$ ipython --no-banner

In [1]: import numpy as np

In [2]: import numpy.linalg as la

In [3]: np.set_printoptions(suppress=True, linewidth=160)

In [4]: def tidy(a):
   ...:     return np.round(a, 1) + 0
   ...: 

In [5]: A2 = np.array([[0, 0, 2], [2, 0, 2], [0, 0, 1]])

In [6]: E = np.triu(A2)

In [7]: E
Out[7]: 
array([[0, 0, 2],
       [0, 0, 2],
       [0, 0, 1]])

In [8]: left, s, VT = la.svd(E)

In [9]: np.argmax(s[:-1] / (s[1:] + 1e-6)) + 1
Out[9]: np.int64(1)

In [10]: A2 = left[:, :1] @ np.diag(s[:1]) @ VT[:1]

In [11]: A2
Out[11]: 
array([[0., 0., 2.],
       [0., 0., 2.],
       [0., 0., 1.]])

In [12]: tidy(la.norm(E - A2, 2)), s[1]
Out[12]: (np.float64(0.0), np.float64(0.0))

In [13]: np.abs(E - A2).max()
Out[13]: np.float64(0.0)

In [14]: E @ E.T
Out[14]: 
array([[4, 4, 2],
       [4, 4, 2],
       [2, 2, 1]])

In [15]: E.T @ E
Out[15]: 
array([[0, 0, 0],
       [0, 0, 0],
       [0, 0, 9]])

In [16]: E[:, 0] @ E[:, 2]
Out[16]: np.int64(0)

In [17]: A2 = E / np.sqrt((E ** 2).mean(axis=1, keepdims=True))

In [18]: tidy(E - E.mean(axis=1, keepdims=True))
Out[18]: 
array([[-0.7, -0.7,  1.3],
       [-0.7, -0.7,  1.3],
       [-0.3, -0.3,  0.7]])

In [19]: la.matrix_rank(E - E.mean(axis=1, keepdims=True))
Out[19]: np.int64(1)

In [20]: tidy(A2[2])
Out[20]: array([0. , 0. , 1.7])

In [21]: np.einsum("ij,ji->", E, E)
Out[21]: np.int64(1)

In [22]: tidy(la.det(E[::-1]))
Out[22]: np.float64(0.0)

In [23]: tidy(la.eigvals(E).sum().real)
Out[23]: np.float64(1.0)

In [24]: la.matrix_rank(E, rtol=0.1)
Out[24]: np.int64(1)

In [25]: tidy(la.norm(E, 2) / la.norm(E))
Out[25]: np.float64(1.0)

In [26]: [round(float(x), 1) for x in la.svd(E, compute_uv=False)[:3]]
Out[26]: [3.0, 0.0, 0.0]

In [27]: F = np.load("m.npy")

In [28]: tidy(F)
Out[28]: 
array([[0.5, 0.4, 0.1, 0.4],
       [0.4, 0.2, 0. , 0.2],
       [0.1, 0. , 0. , 0. ],
       [0.4, 0.2, 0. , 0.2]])

In [29]: tidy(F.ravel(order="F"))
Out[29]: array([0.5, 0.4, 0.1, 0.4, 0.4, 0.2, 0. , 0.2, 0.1, 0. , 0. , 0. , 0.4, 0.2, 0. , 0.2])

In [30]: tidy(F.reshape(-1, 2))
Out[30]: 
array([[0.5, 0.4],
       [0.1, 0.4],
       [0.4, 0.2],
       [0. , 0.2],
       [0.1, 0. ],
       [0. , 0. ],
       [0.4, 0.2],
       [0. , 0.2]])

In [31]: blk = F.reshape(4, 2, -1)

In [32]: tidy(blk.transpose(1, 0, 2))
Out[32]: 
array([[[0.5, 0.4],
        [0.4, 0.2],
        [0.1, 0. ],
        [0.4, 0.2]],

       [[0.1, 0.4],
        [0. , 0.2],
        [0. , 0. ],
        [0. , 0.2]]])
